$ python -q
>>> import numpy as np
>>> np.set_printoptions(precision=3, suppress=True, linewidth=140)
>>> rnd = lambda a: np.round(a, 3) + 0
>>> out = np.array([[-0.9, 3.7, 1.1],
...     [1.3, 1.9, 0.6],
...     [0.6, -0.5, 0.0],
...     [0.9, 0.6, -0.3]])
>>> cent = np.array([[-0.4, -1.5, -0.8, 0.2],
...     [0.7, -0.5, 0.4, -0.1],
...     [-1.8, 1.6, 2.4, 0.1]])
>>> J = out @ cent
>>> print(rnd(J))
[[ 0.97  1.26  4.84 -0.44]
 [-0.27 -1.94  1.16  0.13]
 [-0.59 -0.65 -0.68  0.17]
 [ 0.6  -2.13 -1.2   0.09]]
>>> # rank 3
>>> np.linalg.lstsq(J[:-1].T, J[-1])[2]
np.int32(3)
>>> rnd(J @ np.linalg.pinv(J) @ J)
array([[ 0.97,  1.26,  4.84, -0.44],
       [-0.27, -1.94,  1.16,  0.13],
       [-0.59, -0.65, -0.68,  0.17],
       [ 0.6 , -2.13, -1.2 ,  0.09]])
>>> Uu, sig, Vh = np.linalg.svd(J)
>>> print(np.argmax(sig[:-1] / (sig[1:] + 1e-6)) + 1)
3
>>> out = Uu[:, :3] @ np.diag(sig[:3]) @ Vh[:3]
>>> rnd(np.linalg.norm(J - out) / np.linalg.norm(J))
np.float64(0.0)
>>> rnd(out)
array([[ 0.97,  1.26,  4.84, -0.44],
       [-0.27, -1.94,  1.16,  0.13],
       [-0.59, -0.65, -0.68,  0.17],
       [ 0.6 , -2.13, -1.2 ,  0.09]])
>>> np.linalg.matrix_rank(out)
np.int64(3)
>>> M = np.load("w.npy")
>>> print(M)
[[2 0 0 0 0]
 [4 3 0 0 0]
 [4 1 1 0 0]
 [1 4 4 1 0]
 [0 3 0 5 4]]
>>> # triangular
>>> ang = np.radians(30)
>>> r_ = np.eye(5)
>>> r_[3, 3] = r_[0, 0] = np.cos(ang)
>>> r_[3, 0], r_[0, 3] = -np.sin(ang), np.sin(ang)
>>> rnd(r_)
array([[ 0.866,  0.   ,  0.   ,  0.5  ,  0.   ],
       [ 0.   ,  1.   ,  0.   ,  0.   ,  0.   ],
       [ 0.   ,  0.   ,  1.   ,  0.   ,  0.   ],
       [-0.5  ,  0.   ,  0.   ,  0.866,  0.   ],
       [ 0.   ,  0.   ,  0.   ,  0.   ,  1.   ]])
>>> out = M @ r_.T
>>> np.allclose(M @ M.T, out @ out.T)
True
>>> rnd(out)
array([[ 1.732,  0.   ,  0.   , -1.   ,  0.   ],
       [ 3.464,  3.   ,  0.   , -2.   ,  0.   ],
       [ 3.464,  1.   ,  1.   , -2.   ,  0.   ],
       [ 1.366,  4.   ,  4.   ,  0.366,  0.   ],
       [ 2.5  ,  3.   ,  0.   ,  4.33 ,  4.   ]])
>>> np.allclose(np.linalg.norm(M, axis=1), np.linalg.norm(out, axis=1))
True
>>> W = np.array([[1, 4, 2, 4, 0, 2],
...     [3, 5, 2, 5, 1, 5],
...     [1, 0, 0, 1, 2, 1],
...     [4, 1, 1, 4, 0, 0],
...     [3, 0, 1, 2, 3, 0]])
>>> b = np.array([-2, -1, 0, 1, -1, -2])
>>> H = np.maximum(out @ W + b, 0)
>>> (H > 0).astype(int)
array([[0, 1, 1, 1, 0, 1],
       [1, 1, 1, 1, 1, 1],
       [0, 1, 1, 1, 1, 1],
       [1, 1, 1, 1, 1, 1],
       [1, 1, 1, 1, 1, 1]])
>>> cent = np.array([[0, -1], [-3, 3], [-3, 2], [1, -3], [0, -2], [0, 1]])
>>> print(W @ cent)
[[-14   5]
 [-16   4]
 [  1  -7]
 [ -2 -11]
 [ -1 -13]]
>>> rnd(H @ cent)
array([[-18.249,   9.392],
       [-88.497,  47.321],
       [-55.497,  29.785],
       [-75.856, -13.196],
       [-91.66 , -79.131]])
>>> (H @ cent).round(6).argmax(axis=1)
array([1, 1, 1, 1, 1])
>>> F = np.loadtxt("layer0.csv", delimiter=",")
>>> rnd(F)
array([[-0.906, -0.424,  0.014],
       [ 0.418, -0.887,  0.195],
       [-0.07 ,  0.182,  0.981]])
>>> # columns are unit length and at right angles
>>> rnd(F.T @ F)
array([[1., 0., 0.],
       [0., 1., 0.],
       [0., 0., 1.]])
>>> rnd(F[:, 0] @ F[:, 1])
np.float64(0.0)
>>> x0 = np.array([4, -2, 1])
>>> rnd(np.linalg.det(F))
np.float64(1.0)
>>> 3 - np.linalg.matrix_rank(F - np.eye(3), tol=1e-8)
np.int64(1)
>>> rnd(F.T @ (F @ x0))
array([ 4., -2.,  1.])
>>> print(rnd(np.abs(np.linalg.eigvals(F))))
[1. 1. 1.]
